% ipython --no-banner

In [1]: import numpy as np

In [2]: np.set_printoptions(precision=3, suppress=True, linewidth=140)

In [3]: def rnd(a):
   ...:     return np.round(a, 3) + 0
   ...: 

In [4]: mat = np.load("m.npy")

In [5]: print(mat)
[[ 0.8   -0.2   -0.066 -0.1    1.   ]
 [-0.8   -2.5    8.438  2.7    1.4  ]
 [-0.2   -0.2    1.121  0.4    0.4  ]
 [-0.4   -1.4   -1.354 -0.6    0.3  ]
 [ 0.2   -0.7   -0.645  0.     0.5  ]
 [ 0.2   -0.4    1.607  0.7   -0.4  ]
 [-0.7   -0.5   -0.524 -0.1    0.   ]
 [ 0.9    1.3   -0.786 -0.2   -1.8  ]
 [-0.1    0.2    4.059  1.4    0.   ]
 [ 0.7   -0.5   -0.737 -0.2    0.5  ]
 [ 0.    -0.5   -1.109 -0.3   -0.8  ]
 [ 1.2    1.5    5.596  2.     2.   ]
 [ 0.5   -1.4   -1.045 -0.3    1.3  ]]

In [6]: other = np.c_[mat[:, :4] @ np.array([[-1, 1, -2, -1], [1, 1, -1, 0], [0, 2, -1, 1], [2, -1, -1, 2]]), np.array([2, -2, 0, 2, 1, 2, 0, 2, -2, -1, -2, 2, 2])]

In [7]: print(rnd(other))
[[ -1.2     0.568  -1.234  -1.066   2.   ]
 [  3.7    10.876  -7.038  14.638  -2.   ]
 [  0.8     1.442  -0.921   2.121   0.   ]
 [ -2.2    -3.908   4.154  -2.154   2.   ]
 [ -0.9    -1.79    0.945  -0.845   1.   ]
 [  0.8     2.314  -2.307   2.807   2.   ]
 [  0.     -2.148   2.524  -0.024   0.   ]
 [  0.      0.828  -2.114  -2.086   2.   ]
 [  3.1     6.818  -5.459   6.959  -2.   ]
 [ -1.6    -1.074   0.037  -1.837  -1.   ]
 [ -1.1    -2.418   1.909  -1.709  -2.   ]
 [  4.3    11.892 -11.496   8.396   2.   ]
 [ -2.5    -2.69    1.745  -2.145   2.   ]]

In [8]: print(rnd(np.linalg.norm(other - mat @ np.linalg.lstsq(mat, other)[0], axis=0)))
[0.   0.   0.   0.   4.81]

In [9]: hat = mat @ np.linalg.solve(mat.T @ mat, mat.T)

In [10]: print(rnd(hat @ mat[:, 4]))
[ 1.   1.4  0.4  0.3  0.5 -0.4  0.  -1.8  0.   0.5 -0.8  2.   1.3]

In [11]: print(np.allclose(hat @ hat, hat))
True

In [12]: t = np.radians(180)

In [13]: Rm = np.eye(5)

In [14]: Rm[4, 4] = Rm[0, 0] = np.cos(t)

In [15]: Rm[4, 0], Rm[0, 4] = -np.sin(t), np.sin(t)

In [16]: print(rnd(Rm))
[[-1.  0.  0.  0.  0.]
 [ 0.  1.  0.  0.  0.]
 [ 0.  0.  1.  0.  0.]
 [ 0.  0.  0.  1.  0.]
 [ 0.  0.  0.  0. -1.]]

In [17]: other = mat @ Rm.T

In [18]: print(np.allclose(np.linalg.norm(mat, axis=1), np.linalg.norm(other, axis=1)))
True

In [19]: print(np.allclose(mat @ mat.T, other @ other.T))
True

In [20]: print(rnd(np.abs(other - mat).max(axis=0)))
[2.4 0.  0.  0.  4. ]

In [21]: dist = np.linalg.norm(mat[:, None] - mat[None], axis=-1)

In [22]: print((dist + 1e9 * np.eye(13)).round(6).argmin(axis=1))
[ 9 11  5  4  9  2  4 10  5  4  6  8  4]

In [23]: print(np.unravel_index(dist.round(6).argmax(), dist.shape))
(np.int64(1), np.int64(7))

In [24]: print(rnd(dist[:5, :5]))
[[ 0.     9.39   1.738  2.298  1.098]
 [ 9.39   0.     8.092 10.457  9.739]
 [ 1.738  8.092  0.     2.935  1.923]
 [ 2.298 10.457  2.935  0.     1.324]
 [ 1.098  9.739  1.923  1.324  0.   ]]

In [25]: print(np.flatnonzero(dist[1] < dist.mean() / 2))
[1]

In [26]: print(dist[1].round(6).argsort(kind="stable")[:4])
[ 1 11  8  5]

In [27]: print(rnd(dist[1]))
[ 9.39   0.     8.092 10.457  9.739  7.701  9.702 11.003  5.532  9.983 10.47   5.378 10.091]

In [28]: K = np.loadtxt("a.csv", delimiter=",")

In [29]: print(K)
[[-0.131  0.486  0.261 -0.959 -0.608  0.218 -1.374]
 [-3.498  0.532 -4.133 16.358  5.409 -5.704  5.596]
 [ 0.576  2.542 -0.789  3.359  0.839 -0.337 -1.814]]

In [30]: r0, r1 = K[1], K[2]

In [31]: print(rnd(r0 @ r1))
53.854

In [32]: pr = (r0 @ r1) / (r0 @ r0) * r0

In [33]: print(rnd(pr))
[-0.483  0.073 -0.57   2.257  0.746 -0.787  0.772]

In [34]: print(rnd((r1 - pr) @ r0))
0.0

In [35]: print(rnd(r1 - pr))
[ 1.059  2.469 -0.219  1.102  0.093  0.45  -2.586]

In [36]: J = np.load("run12.npy")

In [37]: print(J)
[[-0.95 -7.    1.    3.  ]
 [-7.    2.05  6.    4.  ]
 [ 5.   -6.    3.05  8.  ]
 [-1.   -7.    1.    3.05]]

In [38]: rng = np.random.default_rng(401)

In [39]: z = rng.permutation(4)

In [40]: other = J[:, z] * rng.choice([-1, 1], 4)

In [41]: print(other)
[[ 7.   -0.95 -3.    1.  ]
 [-2.05 -7.   -4.    6.  ]
 [ 6.    5.   -8.    3.05]
 [ 7.   -1.   -3.05  1.  ]]

In [42]: left, _, vt = np.linalg.svd(J.T @ other)

In [43]: print(z)
[1 0 3 2]

In [44]: print(rnd(left @ vt))
[[ 0.  1.  0.  0.]
 [-1.  0.  0.  0.]
 [ 0.  0.  0.  1.]
 [ 0.  0. -1.  0.]]

In [45]: w1 = np.array([[4, 9, 5], [8, 0, 4], [8, 9, 0], [0, 6, 6]])

In [46]: b = np.array([-3, -4, 1])

In [47]: H = np.maximum(other @ w1 + b, 0)

In [48]: print(rnd(H))
[[ 0.   38.   38.2 ]
 [ 0.    0.    0.  ]
 [ 0.    0.   69.3 ]
 [ 0.   37.55 38.  ]]

In [49]: print((H > 0).mean(axis=0))
[0.   0.5  0.75]

In [50]: Z = np.array([[2, 1, 0], [4, 3, 0], [-1, 0, -1]])

In [51]: print((H @ Z).round(6).argmax(axis=1))
[1 0 1 1]

In [52]: print(rnd(H @ Z))
[[113.8  114.   -38.2 ]
 [  0.     0.     0.  ]
 [-69.3    0.   -69.3 ]
 [112.2  112.65 -38.  ]]

In [53]: hat = np.triu(np.array([[4, 4, 3, 3], [1, 4, 1, 3], [2, 4, 1, 1], [5, 1, 5, 3]]), 1) + np.eye(4)

In [54]: other = hat @ J @ np.linalg.inv(hat)

In [55]: print(np.linalg.matrix_rank(other))
4

In [56]: print(rnd(np.trace(other)), rnd(np.trace(J)))
7.2 7.2

In [57]: print(rnd(other))
[[-16.95  30.    58.   -45.  ]
 [ -5.    -4.95  32.    19.  ]
 [  4.   -29.    21.05  65.  ]
 [ -1.    -3.     7.     8.05]]

In [58]: print(rnd(np.poly(other)))
[  1.     -7.2    19.065 531.147 -26.604]

In [59]: z = rng.permutation(4)

In [60]: print(z)
[0 2 1 3]

In [61]: other = J[z][:, z]

In [62]: print(np.diag(other))
[-0.95  3.05  2.05  3.05]

In [63]: print(np.allclose(other, J))
False

In [64]: print(rnd(np.sort(np.abs(np.linalg.eigvals(other)))))
[0.05  5.74  9.628 9.628]

In [65]: print(rnd(np.trace(other)))
7.2

In [66]: Q, _ = np.linalg.qr(np.array([[-0.1, -0.4], [-0.6, 0.9]]))

In [67]: data = -1 * Q

In [68]: print(rnd(data))
[[ 0.164  0.986]
 [ 0.986 -0.164]]

In [69]: hat = np.triu(np.array([[0, 1], [1, 1]]), 1) + np.eye(2)

In [70]: other = hat @ data @ np.linalg.inv(hat)

In [71]: print(np.linalg.matrix_rank(other))
2

In [72]: x = np.array([-1, 0])

In [73]: print([p for p in range(1, 25) if np.allclose(np.linalg.matrix_power(data, p), np.eye(2))])
[2, 4, 6, 8, 10, 12, 14, 16, 18, 20, 22, 24]

In [74]: evals, vecs = np.linalg.eigh(data)

In [75]: x = np.array([-7, 4])

In [76]: print(rnd(vecs * np.abs(evals) @ vecs.T))
[[1. 0.]
 [0. 1.]]

In [77]: print((np.sign(vecs[:, -1].round(6)) == np.sign(vecs[0, -1].round(6))).astype(int))
[1 1]

In [78]: print(rnd(x @ data @ x / (x @ x)), rnd(evals[0]), evals[-1])
-0.766 -1.0 1.0

In [79]: print(rnd(vecs * np.maximum(evals, 0) @ vecs.T))
[[0.582 0.493]
 [0.493 0.418]]

In [80]: print(rnd(np.abs(data).sum(axis=1).max()), rnd(np.abs(evals).max()))
1.151 1.0

In [81]: r0 = np.array([-3, -2, -3])

In [82]: print(rnd(np.convolve(data[1], r0)))
[-2.959 -1.48  -2.63   0.493]

In [83]: print(rnd(np.array([np.convolve(row, r0, "same") for row in data])))
[[-0.493 -3.288 -2.466]
 [-2.959 -1.48  -2.63 ]]

In [84]: arr = np.diag(np.array([1, 0, 5, 5])) + -1 * np.eye(4, k=1) + -1 * np.eye(4, k=-1)

In [85]: print(arr)
[[ 1. -1.  0.  0.]
 [-1.  0. -1.  0.]
 [ 0. -1.  5. -1.]
 [ 0.  0. -1.  5.]]

In [86]: r0 = np.array([0, 4, 4, 4])

In [87]: other = arr + np.outer(r0, np.eye(4)[0])

In [88]: print(other)
[[ 1. -1.  0.  0.]
 [ 3.  0. -1.  0.]
 [ 4. -1.  5. -1.]
 [ 4.  0. -1.  5.]]

In [89]: print(np.linalg.matrix_rank(np.linalg.inv(other) - np.linalg.inv(arr), tol=1e-8))
1

In [90]: print(np.linalg.matrix_rank(other - arr))
1

In [91]: print(rnd(np.linalg.det(other) / np.linalg.det(arr)), rnd(1 + np.linalg.solve(arr, r0)[0]))
-3.138 -3.138

In [92]: F = np.loadtxt("out12.csv", delimiter=",")

In [93]: print(F)
[[-1.9    0.7    0.2    3.505  0.7  ]
 [ 1.8    0.2    1.9    1.013 -0.7  ]
 [-1.2   -0.2    0.    -0.982  0.6  ]
 [ 0.8   -0.8    0.2   -4.019  0.4  ]
 [-1.5    1.6    1.2    7.994 -0.1  ]
 [ 0.6    1.8   -0.9    9.03   0.7  ]
 [ 0.5    0.3   -1.1    1.568 -0.5  ]
 [-0.3   -0.8    0.1   -4.072 -0.7  ]
 [ 0.    -0.5   -0.2   -2.473 -0.7  ]
 [-0.2    0.6    0.9    3.012  0.3  ]
 [ 0.5    0.7    1.4    3.48  -0.2  ]
 [-0.1    0.7    2.4    3.609 -1.6  ]
 [ 1.     1.4   -0.4    7.064 -1.9  ]
 [-1.    -0.1    0.7   -0.425 -0.3  ]
 [-0.6    0.3   -2.     1.503  0.1  ]
 [-0.6   -0.6    0.4   -2.997 -1.3  ]
 [-1.2    0.2   -0.7    0.94   1.3  ]
 [ 0.2   -0.4    1.3   -1.927  0.5  ]
 [-0.5   -0.6    1.9   -3.078 -0.2  ]
 [-0.9   -0.7   -0.5   -3.502 -0.6  ]
 [-0.3   -1.1    1.9   -5.537  1.1  ]
 [-1.     1.    -0.2    5.105 -2.   ]
 [ 2.3   -1.7   -0.2   -8.485 -0.4  ]
 [ 0.6    1.    -0.5    5.093  0.1  ]
 [ 0.4    1.1   -0.4    5.522  0.9  ]
 [-0.3   -0.3   -1.4   -1.417 -0.7  ]
 [-1.     0.6   -0.8    3.001  0.3  ]
 [-0.7    0.    -1.6    0.062 -1.4  ]
 [-0.2    0.9    0.9    4.458 -0.2  ]]

In [94]: Z = F[[27, 7]].astype(float)

In [95]: for _ in range(6):
    ...:     z = np.linalg.norm(F[:, None] - Z, axis=-1).argmin(axis=1)
    ...:     Z = np.array([F[z == j].mean(axis=0) for j in range(2)])
    ...: 

In [96]: print(z)
[0 0 1 1 0 0 0 1 1 0 0 0 0 1 0 1 0 1 1 1 1 0 1 0 0 1 0 1 0]

In [97]: print(np.bincount(z))
[16 13]

In [98]: print(rnd(Z[1] - Z[0]))
[-0.049 -1.419  0.081 -7.107 -0.11 ]

In [99]: hat = F @ np.linalg.solve(F.T @ F, F.T)

In [100]: print(rnd(np.trace(hat)))
5.0

In [101]: print(np.allclose(hat @ hat, hat))
True

In [102]: dist = np.linalg.norm(F[:, None] - F[None], axis=-1)

In [103]: print(np.linalg.matrix_rank(dist ** 2))
7

In [104]: print(dist[13].round(6).argsort(kind="stable")[:4])
[13  2 17 25]

In [105]: print(dist.mean(axis=1).argmax())
22

In [106]: M = np.array([[0, 2, 8, 2, -2], [2, -1, 4, 1, 0], [-2, 2, -4, -1, 0]])

In [107]: print(M)
[[ 0  2  8  2 -2]
 [ 2 -1  4  1  0]
 [-2  2 -4 -1  0]]

In [108]: def softmax(z):
     ...:     e = np.exp(z - z.max(axis=-1, keepdims=True))
     ...:     return e / e.sum(axis=-1, keepdims=True)
     ...: 

In [109]: print(rnd(softmax(M[1])))
[0.112 0.006 0.826 0.041 0.015]

In [110]: scores = M @ M.T / np.sqrt(5)

In [111]: print(rnd(softmax(scores)[1] @ M))
[ 0.023  1.966  7.955  1.989 -1.977]

In [112]: print(rnd(softmax(scores)))
[[1.    0.    0.   ]
 [0.989 0.011 0.   ]
 [0.    0.    1.   ]]
